$ python3 -q
>>> import numpy as np
>>> from numpy import linalg as LA
>>> np.set_printoptions(suppress=True, linewidth=100)
>>> def rd(a):
...     return np.round(a, 2) + 0
... 
>>> J = np.loadtxt("sample15.csv", delimiter=",")
>>> J
array([[ 6., -1., -1., -1., -1.,  2.,  2., -2., -2.,  2.,  0.],
       [-1.,  6.,  1.,  1.,  1., -2., -2.,  2.,  2., -2.,  0.],
       [-1.,  1.,  6.,  1.,  1., -2., -2.,  2.,  2., -2.,  0.],
       [-1.,  1.,  1.,  6.,  1., -2., -2.,  2.,  2., -2.,  0.],
       [-1.,  1.,  1.,  1.,  6., -2., -2.,  2.,  2., -2.,  0.],
       [ 2., -2., -2., -2., -2.,  9.,  4., -4., -4.,  4.,  0.],
       [ 2., -2., -2., -2., -2.,  4.,  9., -4., -4.,  4.,  0.],
       [-2.,  2.,  2.,  2.,  2., -4., -4.,  9.,  4., -4.,  0.],
       [-2.,  2.,  2.,  2.,  2., -4., -4.,  4.,  9., -4.,  0.],
       [ 2., -2., -2., -2., -2.,  4.,  4., -4., -4.,  9.,  0.],
       [ 0.,  0.,  0.,  0.,  0.,  0.,  0.,  0.,  0.,  0.,  5.]])
>>> low = LA.cholesky(J)
>>> print(rd(low @ low.T))
[[ 6. -1. -1. -1. -1.  2.  2. -2. -2.  2.  0.]
 [-1.  6.  1.  1.  1. -2. -2.  2.  2. -2.  0.]
 [-1.  1.  6.  1.  1. -2. -2.  2.  2. -2.  0.]
 [-1.  1.  1.  6.  1. -2. -2.  2.  2. -2.  0.]
 [-1.  1.  1.  1.  6. -2. -2.  2.  2. -2.  0.]
 [ 2. -2. -2. -2. -2.  9.  4. -4. -4.  4.  0.]
 [ 2. -2. -2. -2. -2.  4.  9. -4. -4.  4.  0.]
 [-2.  2.  2.  2.  2. -4. -4.  9.  4. -4.  0.]
 [-2.  2.  2.  2.  2. -4. -4.  4.  9. -4.  0.]
 [ 2. -2. -2. -2. -2.  4.  4. -4. -4.  9.  0.]
 [ 0.  0.  0.  0.  0.  0.  0.  0.  0.  0.  5.]]
>>> rd(J / np.sqrt(np.outer(np.diag(J), np.diag(J))))
array([[ 1.  , -0.17, -0.17, -0.17, -0.17,  0.27,  0.27, -0.27, -0.27,  0.27,  0.  ],
       [-0.17,  1.  ,  0.17,  0.17,  0.17, -0.27, -0.27,  0.27,  0.27, -0.27,  0.  ],
       [-0.17,  0.17,  1.  ,  0.17,  0.17, -0.27, -0.27,  0.27,  0.27, -0.27,  0.  ],
       [-0.17,  0.17,  0.17,  1.  ,  0.17, -0.27, -0.27,  0.27,  0.27, -0.27,  0.  ],
       [-0.17,  0.17,  0.17,  0.17,  1.  , -0.27, -0.27,  0.27,  0.27, -0.27,  0.  ],
       [ 0.27, -0.27, -0.27, -0.27, -0.27,  1.  ,  0.44, -0.44, -0.44,  0.44,  0.  ],
       [ 0.27, -0.27, -0.27, -0.27, -0.27,  0.44,  1.  , -0.44, -0.44,  0.44,  0.  ],
       [-0.27,  0.27,  0.27,  0.27,  0.27, -0.44, -0.44,  1.  ,  0.44, -0.44,  0.  ],
       [-0.27,  0.27,  0.27,  0.27,  0.27, -0.44, -0.44,  0.44,  1.  , -0.44,  0.  ],
       [ 0.27, -0.27, -0.27, -0.27, -0.27,  0.44,  0.44, -0.44, -0.44,  1.  ,  0.  ],
       [ 0.  ,  0.  ,  0.  ,  0.  ,  0.  ,  0.  ,  0.  ,  0.  ,  0.  ,  0.  ,  1.  ]])
>>> mat = np.array([[0.0, 0.0, 0.0, -1.0],
...     [0.0, 0.0, 0.0, 0.0],
...     [0.0, 0.0, 0.0, 9.0],
...     [-1.0, 0.0, 9.0, 0.0]])
>>> rd(LA.det(mat))
np.float64(0.0)
>>> (LA.matrix_power((mat != 0) + (mat.T != 0) + np.eye(4), 4) > 0).astype(int)
array([[1, 0, 1, 1],
       [0, 1, 0, 0],
       [1, 0, 1, 1],
       [1, 0, 1, 1]])
>>> other = np.array([[2, 2, 0], [3, 0, 0], [3, 3, 3], [3, 0, 2]])
>>> np.einsum("ij,ij->i", mat, mat)
array([ 1.,  0., 81., 82.])
>>> np.einsum("ik,kj->ji", mat, other)
array([[-3.,  0., 27., 25.],
       [ 0.,  0.,  0., 25.],
       [-2.,  0., 18., 27.]])
>>> print(mat @ other)
[[-3.  0. -2.]
 [ 0.  0.  0.]
 [27.  0. 18.]
 [25. 25. 27.]]
>>> print(other.T @ mat.T)
[[-3.  0. 27. 25.]
 [ 0.  0.  0. 25.]
 [-2.  0. 18. 27.]]
>>> print(LA.matrix_rank(np.vstack([mat, other.T])))
4
>>> other @ mat
Traceback (most recent call last):
  File "<python-input-18>", line 1, in <module>
    other @ mat
    ~~~~~~^~~~~
ValueError: matmul: Input operand 1 has a mismatch in its core dimension 0, with gufunc signature (n?,k),(k,m?)->(n?,m?) (size 4 is different from 3)
>>> np.einsum("ij->j", mat)
array([-1.,  0.,  9.,  8.])
>>> rng = np.random.default_rng(64)
>>> feats = rng.normal(size=(39, 10)) + 20 * np.array([3, 3, 2, 0, 0, 2, 0, 2, 0, 1])
>>> print(rd(feats))
[[59.48 59.82 38.56  0.63  1.35 41.24 -1.   40.   -0.3  19.63]
 [60.26 59.06 38.69 -0.7  -0.96 40.77 -0.06 40.85  0.48 19.55]
 [58.81 59.44 40.89  0.65 -0.18 40.57 -0.19 38.77  1.82 20.39]
 [59.07 58.16 40.94  0.21  0.66 41.7   2.56 40.03  1.25 20.23]
 [58.61 61.32 40.28  0.07  0.29 39.57  1.97 42.95  1.44 19.84]
 [58.56 60.85 39.3  -0.04  0.89 39.71  0.07 39.75 -0.59 20.86]
 [59.92 61.45 39.89  0.58  0.27 38.65  1.12 40.39  1.89 21.75]
 [59.32 60.64 40.07  1.38 -0.08 40.38 -0.13 40.25  0.27 20.03]
 [60.59 59.73 39.87 -0.93 -0.28 41.07 -0.6  40.06 -0.74 20.47]
 [61.28 60.77 40.17  1.09  0.09 40.94 -0.47 39.4   2.93 20.17]
 [60.95 59.95 40.53 -1.79 -0.79 39.85  1.4  40.55 -1.06 20.01]
 [60.56 59.07 40.64  2.64  1.05 40.03 -0.57 40.4  -0.13 22.64]
 [59.64 60.36 39.66 -1.32 -0.62 40.    0.7  41.58 -1.81 19.14]
 [60.81 59.16 38.74  0.3   0.02 39.54 -0.87 40.07 -0.18 19.8 ]
 [60.43 59.6  40.19  0.53  0.73 41.49 -0.12 40.5  -0.99 20.41]
 [58.66 60.33 38.93 -1.06 -0.65 40.21 -1.88 40.16  0.57 20.  ]
 [58.87 61.15 39.12  0.05 -2.32 38.02 -0.63 40.01  0.86 20.73]
 [60.87 61.24 40.1  -1.18 -0.01 39.69 -0.64 39.6   1.11 19.29]
 [59.8  59.29 40.52 -0.17  0.02 39.67  1.34 39.21 -0.3  19.07]
 [59.78 58.86 41.73 -0.6   0.8  39.5   0.25 40.51  1.15 19.25]
 [57.43 62.75 40.24  0.28 -0.45 39.98 -1.07 38.88  1.33 21.  ]
 [59.34 59.92 39.62 -0.9   1.31 39.59  1.68 39.53 -0.03 18.9 ]
 [58.91 60.8  38.37  0.26  1.04 39.66  0.61 39.35 -0.24 21.55]
 [59.45 59.76 40.5  -0.6   1.05 40.7   1.99 39.64  0.42 20.09]
 [61.16 59.96 39.44  0.14 -1.57 41.68  1.11 36.88 -0.58 21.39]
 [61.65 61.31 40.67 -1.02 -0.65 40.42  1.34 40.86 -0.13 19.96]
 [60.35 59.27 38.68  0.44  0.35 39.57 -0.34 38.87  1.61 19.05]
 [60.73 60.82 40.13  0.71  0.35 39.57  0.27 40.09  1.39 19.01]
 [60.44 59.67 40.54 -0.4  -0.16 38.37 -0.05 39.45  0.59 19.39]
 [59.03 60.37 42.07  0.18 -0.65 41.23  0.37 38.58 -0.28 19.78]
 [59.22 59.91 39.89  1.99 -0.43 38.85  0.5  38.68 -0.44 21.39]
 [61.33 60.99 41.31 -0.28  0.79 40.96 -0.18 39.23  1.33 20.21]
 [61.75 60.09 40.7   0.05 -0.33 37.67 -0.17 39.73 -0.49 19.56]
 [61.39 60.07 39.5  -1.04 -0.22 40.4   1.26 40.95  0.18 19.07]
 [59.37 61.03 39.86  0.43  0.   40.36 -0.16 40.71  0.21 20.23]
 [60.03 59.96 41.94  1.04 -1.18 39.42  1.03 39.44 -0.15 21.38]
 [60.65 59.15 39.96 -0.36  0.51 38.91  0.38 38.91  0.46 20.53]
 [59.89 60.89 40.8   0.21  0.69 39.34  0.15 41.18 -1.2  19.36]
 [61.46 60.59 39.36  0.02  1.36 39.86  1.57 39.49 -1.91 21.18]]
>>> Xs = feats - feats.mean(axis=0)
>>> vecs = LA.svd(Xs)[2][:1]
>>> other = Xs - Xs @ vecs.T @ vecs
>>> rd(np.diag(vecs.T @ vecs))
array([0.15, 0.04, 0.  , 0.22, 0.01, 0.  , 0.15, 0.11, 0.16, 0.14])
>>> rd(other.std(axis=0))
array([0.88, 0.85, 0.89, 0.66, 0.81, 0.94, 0.83, 0.89, 0.9 , 0.73])
>>> rd((Xs @ vecs.T).std(axis=0))
array([1.27])
>>> A = np.load("x.npy")
>>> A
array([[ 0, -3,  0, -1,  0,  1,  0,  3,  3, -1, -3],
       [-3,  0, -3,  0, -1,  0,  1,  0,  3,  3, -1],
       [ 0, -3,  0, -3,  0, -1,  0,  1,  0,  3,  3],
       [-1,  0, -3,  0, -3,  0, -1,  0,  1,  0,  3],
       [ 0, -1,  0, -3,  0, -3,  0, -1,  0,  1,  0],
       [ 1,  0, -1,  0, -3,  0, -3,  0, -1,  0,  1],
       [ 0,  1,  0, -1,  0, -3,  0, -3,  0, -1,  0],
       [ 3,  0,  1,  0, -1,  0, -3,  0, -3,  0, -1],
       [ 3,  3,  0,  1,  0, -1,  0, -3,  0, -3,  0],
       [-1,  3,  3,  0,  1,  0, -1,  0, -3,  0, -3],
       [-3, -1,  3,  3,  0,  1,  0, -1,  0, -3,  0]])
>>> q, r_ = LA.qr(A)
>>> rd(q)
array([[ 0.  , -0.49, -0.07,  0.04, -0.03,  0.2 ,  0.1 ,  0.61, -0.55,  0.16,  0.08],
       [ 0.48,  0.11,  0.48, -0.04, -0.04,  0.  , -0.33, -0.2 , -0.51, -0.27,  0.17],
       [ 0.  , -0.49, -0.07, -0.4 ,  0.1 ,  0.04,  0.28, -0.66, -0.18,  0.2 ,  0.02],
       [ 0.16,  0.04,  0.49,  0.07,  0.47,  0.06,  0.32,  0.14,  0.28,  0.35,  0.43],
       [ 0.  , -0.16, -0.02, -0.57,  0.16, -0.37,  0.09,  0.29,  0.17, -0.57,  0.21],
       [-0.16, -0.04,  0.17,  0.1 ,  0.69,  0.09, -0.01,  0.  , -0.14, -0.23, -0.62],
       [ 0.  ,  0.16,  0.02, -0.3 ,  0.09, -0.62, -0.27,  0.13, -0.17,  0.57, -0.21],
       [-0.48, -0.11, -0.16,  0.12,  0.33,  0.02, -0.58, -0.13, -0.06,  0.  ,  0.5 ],
       [-0.48,  0.38,  0.08,  0.13, -0.06, -0.26,  0.51, -0.09, -0.46, -0.13,  0.18],
       [ 0.16,  0.53, -0.42, -0.43,  0.25,  0.46,  0.04,  0.07, -0.18,  0.08,  0.1 ],
       [ 0.48, -0.05, -0.53,  0.45,  0.29, -0.38,  0.14, -0.09, -0.09, -0.08,  0.13]])
>>> rd(q.T @ q)
array([[1., 0., 0., 0., 0., 0., 0., 0., 0., 0., 0.],
       [0., 1., 0., 0., 0., 0., 0., 0., 0., 0., 0.],
       [0., 0., 1., 0., 0., 0., 0., 0., 0., 0., 0.],
       [0., 0., 0., 1., 0., 0., 0., 0., 0., 0., 0.],
       [0., 0., 0., 0., 1., 0., 0., 0., 0., 0., 0.],
       [0., 0., 0., 0., 0., 1., 0., 0., 0., 0., 0.],
       [0., 0., 0., 0., 0., 0., 1., 0., 0., 0., 0.],
       [0., 0., 0., 0., 0., 0., 0., 1., 0., 0., 0.],
       [0., 0., 0., 0., 0., 0., 0., 0., 1., 0., 0.],
       [0., 0., 0., 0., 0., 0., 0., 0., 0., 1., 0.],
       [0., 0., 0., 0., 0., 0., 0., 0., 0., 0., 1.]])
>>> rd(np.trace(q @ q.T))
np.float64(11.0)
>>> np.allclose(r_.T @ r_, A.T @ A)
True
>>> rd(np.abs(np.diag(r_)))
array([6.24, 6.08, 6.09, 4.62, 3.5 , 3.01, 1.06, 0.84, 2.04, 0.88, 0.48])
>>> q.shape, r_.shape
((11, 11), (11, 11))
>>> x0 = np.array([3, 3, 3, -2, -1, 0, -2, 0, 1, -1, -2])
>>> A @ np.ones(11)
array([-1., -1.,  0., -4., -7., -6., -7., -4.,  0., -1., -1.])
>>> np.einsum("ij,j->i", A, x0)
array([  3, -17, -12, -12,   2,   6,   6,  18,  19,  19,  -6])
>>> np.sign((A @ x0).round(6))
array([ 1, -1, -1, -1,  1,  1,  1,  1,  1,  1, -1])
>>> ev, vecs = LA.eigh(A)
>>> rd(LA.svd(A, compute_uv=False))
array([10.53,  8.42,  7.23,  6.55,  5.4 ,  5.27,  4.21,  1.9 ,  0.86,  0.2 ,  0.05])
>>> rd(vecs.T @ vecs)
array([[1., 0., 0., 0., 0., 0., 0., 0., 0., 0., 0.],
       [0., 1., 0., 0., 0., 0., 0., 0., 0., 0., 0.],
       [0., 0., 1., 0., 0., 0., 0., 0., 0., 0., 0.],
       [0., 0., 0., 1., 0., 0., 0., 0., 0., 0., 0.],
       [0., 0., 0., 0., 1., 0., 0., 0., 0., 0., 0.],
       [0., 0., 0., 0., 0., 1., 0., 0., 0., 0., 0.],
       [0., 0., 0., 0., 0., 0., 1., 0., 0., 0., 0.],
       [0., 0., 0., 0., 0., 0., 0., 1., 0., 0., 0.],
       [0., 0., 0., 0., 0., 0., 0., 0., 1., 0., 0.],
       [0., 0., 0., 0., 0., 0., 0., 0., 0., 1., 0.],
       [0., 0., 0., 0., 0., 0., 0., 0., 0., 0., 1.]])
>>> np.unique(ev.round(6) + 0, return_counts=True)[1]
array([1, 1, 1, 1, 1, 1, 1, 1, 1, 1, 1])
>>> rd(ev.sum()), np.trace(A)
(np.float64(0.0), np.int64(0))
>>> rd(ev)
array([-10.53,  -8.42,  -4.21,  -1.9 ,  -0.2 ,  -0.05,   0.86,   5.27,   5.4 ,   6.55,   7.23])
>>> ang = np.radians(90)
>>> r_ = np.eye(11)
>>> r_[7, 7] = r_[4, 4] = np.cos(ang)
>>> r_[7, 4], r_[4, 7] = -np.sin(ang), np.sin(ang)
>>> print(rd(r_))
[[ 1.  0.  0.  0.  0.  0.  0.  0.  0.  0.  0.]
 [ 0.  1.  0.  0.  0.  0.  0.  0.  0.  0.  0.]
 [ 0.  0.  1.  0.  0.  0.  0.  0.  0.  0.  0.]
 [ 0.  0.  0.  1.  0.  0.  0.  0.  0.  0.  0.]
 [ 0.  0.  0.  0.  0.  0.  0.  1.  0.  0.  0.]
 [ 0.  0.  0.  0.  0.  1.  0.  0.  0.  0.  0.]
 [ 0.  0.  0.  0.  0.  0.  1.  0.  0.  0.  0.]
 [ 0.  0.  0.  0. -1.  0.  0.  0.  0.  0.  0.]
 [ 0.  0.  0.  0.  0.  0.  0.  0.  1.  0.  0.]
 [ 0.  0.  0.  0.  0.  0.  0.  0.  0.  1.  0.]
 [ 0.  0.  0.  0.  0.  0.  0.  0.  0.  0.  1.]]
>>> other = A @ r_.T
>>> print(rd(LA.svd(A, compute_uv=False)), rd(LA.svd(other, compute_uv=False)))
[10.53  8.42  7.23  6.55  5.4   5.27  4.21  1.9   0.86  0.2   0.05] [10.53  8.42  7.23  6.55  5.4   5.27  4.21  1.9   0.86  0.2   0.05]
>>> rd(other)
array([[ 0., -3.,  0., -1.,  3.,  1.,  0.,  0.,  3., -1., -3.],
       [-3.,  0., -3.,  0.,  0.,  0.,  1.,  1.,  3.,  3., -1.],
       [ 0., -3.,  0., -3.,  1., -1.,  0.,  0.,  0.,  3.,  3.],
       [-1.,  0., -3.,  0.,  0.,  0., -1.,  3.,  1.,  0.,  3.],
       [ 0., -1.,  0., -3., -1., -3.,  0.,  0.,  0.,  1.,  0.],
       [ 1.,  0., -1.,  0.,  0.,  0., -3.,  3., -1.,  0.,  1.],
       [ 0.,  1.,  0., -1., -3., -3.,  0.,  0.,  0., -1.,  0.],
       [ 3.,  0.,  1.,  0.,  0.,  0., -3.,  1., -3.,  0., -1.],
       [ 3.,  3.,  0.,  1., -3., -1.,  0.,  0.,  0., -3.,  0.],
       [-1.,  3.,  3.,  0.,  0.,  0., -1., -1., -3.,  0., -3.],
       [-3., -1.,  3.,  3., -1.,  1.,  0.,  0.,  0., -3.,  0.]])
>>> X = np.array([[4, 0, 4], [0, 0, 0], [4, 0, 4]])
>>> U, s, VT = LA.svd(X)
>>> np.argmax(s[:-1] / (s[1:] + 1e-6)) + 1
np.int64(1)
>>> other = U[:, :1] @ np.diag(s[:1]) @ VT[:1]
>>> print(rd(LA.norm(X - other) / LA.norm(X)))
0.0
>>> print(LA.matrix_rank(X, rtol=0.1))
1
>>> rd(LA.norm(X, 2) / LA.norm(X))
np.float64(1.0)
>>> [round(float(x), 2) for x in LA.svd(X, compute_uv=False)[:3]]
[8.0, 0.0, 0.0]
>>> r0 = np.array([3, 2, 0, 2])
>>> M = r0[np.abs(np.subtract.outer(np.arange(4), np.arange(4)))]
>>> M
array([[3, 2, 0, 2],
       [2, 3, 2, 0],
       [0, 2, 3, 2],
       [2, 0, 2, 3]])
>>> rd(LA.eigvals(M))
array([-1.,  3.,  7.,  3.])
>>> np.einsum("ii->", M)
np.int64(12)
>>> x0 = np.array([2, 1, -1, -3])
>>> h1 = np.maximum(M @ x0, 0)
>>> np.maximum(M @ (3 * x0), 0)
array([ 6, 15,  0,  0])
>>> print(np.flatnonzero(h1 > 1e-9))
[0 1]
>>> [round(float(LA.det(M[:i, :i])), 2) + 0 for i in range(1, 5)]
[3.0, 5.0, 3.0, -63.0]
>>> try:
...     LA.cholesky(M)
... except LA.LinAlgError as e:
...     print(repr(e))
... 
LinAlgError('Matrix is not positive definite')
>>> rd(LA.eigvalsh(M).min())
np.float64(-1.0)
